$ python -q
>>> import numpy as np
>>> np.set_printoptions(suppress=True, linewidth=200)
>>> rnd = lambda a: np.round(a, 2) + 0
>>> A = np.loadtxt("out1.csv", delimiter=",")
>>> print(A)
[[ -5.68 -15.    -9.35  -1.87]
 [  1.24   3.31   2.03   0.42]
 [  3.07   8.08   5.06   1.01]
 [ -1.13  -3.04  -1.9   -0.38]
 [ -5.42 -14.42  -9.06  -1.83]
 [  3.25   8.71   5.42   1.12]
 [  0.29   0.74   0.47   0.04]
 [ -4.56 -12.09  -7.6   -1.49]
 [  0.34   0.97   0.59   0.12]
 [ -3.97 -10.46  -6.55  -1.28]
 [ -0.84  -2.27  -1.42  -0.27]
 [  1.9    5.02   3.18   0.65]
 [ -4.15 -10.97  -6.89  -1.37]
 [ -0.39  -1.07  -0.65  -0.12]
 [  2.36   6.35   3.98   0.76]
 [ -3.75  -9.98  -6.24  -1.23]
 [  2.28   6.08   3.81   0.79]
 [  4.68  12.61   7.86   1.57]
 [  1.92   5.06   3.17   0.63]
 [  3.11   8.29   5.19   1.07]
 [  3.75   9.94   6.21   1.27]
 [ -2.57  -6.91  -4.34  -0.84]
 [ -1.92  -5.11  -3.19  -0.62]
 [  2.48   6.53   4.08   0.84]
 [ -1.89  -4.98  -3.14  -0.6 ]
 [ -0.71  -2.03  -1.24  -0.23]]
>>> x0 = np.array([-2, 0, 0, -2])
>>> target = A @ x0
>>> print(rnd(np.linalg.pinv(A) @ A))
[[1. 0. 0. 0.]
 [0. 1. 0. 0.]
 [0. 0. 1. 0.]
 [0. 0. 0. 1.]]
>>> rng = np.random.default_rng(757)
>>> target = target + 0.02 * rng.normal(size=26)
>>> print(rnd(target))
[ 15.11  -3.31  -8.16   3.06  14.49  -8.73  -0.66  12.13  -0.89  10.51   2.19  -5.11  11.05   1.04  -6.21   9.95  -6.15 -12.51  -5.16  -8.37 -10.03   6.82   5.08  -6.66   4.98   1.85]
>>> coef, *_ = np.linalg.lstsq(A, target)
>>> print(rnd(np.linalg.norm(target - A @ coef)))
0.09
>>> print(round(np.log10(np.linalg.cond(A))))
3
>>> print(rnd(np.abs(np.linalg.svd(A)[2][-1])))
[0.37 0.4  0.82 0.17]
>>> print(np.argsort(-np.linalg.norm(A, axis=0).round(6), kind="stable")[:3])
[1 2 0]
>>> print(rnd(np.linalg.norm(A, 2) / np.linalg.norm(A)))
1.0
>>> print(np.linalg.cond(A) > 100)
True
